$ python -q
>>> import numpy as np
>>> np.set_printoptions(precision=2, suppress=True, linewidth=200)
>>> B = np.array([[7, -6], [6, 0], [-5, -4]])
>>> K = np.kron(np.eye(3, dtype=int), B)
>>> print(K)
[[ 7 -6  0  0  0  0]
 [ 6  0  0  0  0  0]
 [-5 -4  0  0  0  0]
 [ 0  0  7 -6  0  0]
 [ 0  0  6  0  0  0]
 [ 0  0 -5 -4  0  0]
 [ 0  0  0  0  7 -6]
 [ 0  0  0  0  6  0]
 [ 0  0  0  0 -5 -4]]
>>> rng = np.random.default_rng(85)
>>> idx = rng.permutation(6)
>>> B = K[:, idx] * rng.choice([-1, 1], 6)
>>> print(B)
[[ 0  0 -7  0 -6  0]
 [ 0  0 -6  0  0  0]
 [ 0  0  5  0 -4  0]
 [-6  0  0  7  0  0]
 [ 0  0  0  6  0  0]
 [-4  0  0 -5  0  0]
 [ 0 -7  0  0  0 -6]
 [ 0 -6  0  0  0  0]
 [ 0  5  0  0  0 -4]]
>>> Uu, _, VT = np.linalg.svd(K.T @ B)
>>> print(np.round(np.linalg.lstsq(K, B)[0], 2) + 0)
[[ 0.  0. -1.  0.  0.  0.]
 [ 0.  0.  0.  0.  1.  0.]
 [ 0.  0.  0.  1.  0.  0.]
 [ 1.  0.  0.  0.  0.  0.]
 [ 0. -1.  0.  0.  0.  0.]
 [ 0.  0.  0.  0.  0.  1.]]
>>> print(np.round(Uu @ VT, 2) + 0)
[[ 0.  0. -1.  0.  0.  0.]
 [ 0.  0.  0.  0.  1.  0.]
 [ 0.  0.  0.  1.  0.  0.]
 [ 1.  0.  0.  0.  0.  0.]
 [ 0. -1.  0.  0.  0.  0.]
 [ 0.  0.  0.  0.  0.  1.]]
>>> B = K[0, 0] * K[1:] - np.outer(K[1:, 0], K[0])
>>> print(B)
[[  0  36   0   0   0   0]
 [  0 -58   0   0   0   0]
 [  0   0  49 -42   0   0]
 [  0   0  42   0   0   0]
 [  0   0 -35 -28   0   0]
 [  0   0   0   0  49 -42]
 [  0   0   0   0  42   0]
 [  0   0   0   0 -35 -28]]
>>> print(np.linalg.matrix_rank(B), np.linalg.matrix_rank(K))
5 6
>>> print(np.flatnonzero(~B.round(6).any(axis=1)))
[]
>>> print(K[:, 0] / K[0, 0])
[ 1.    0.86 -0.71  0.    0.    0.    0.    0.    0.  ]
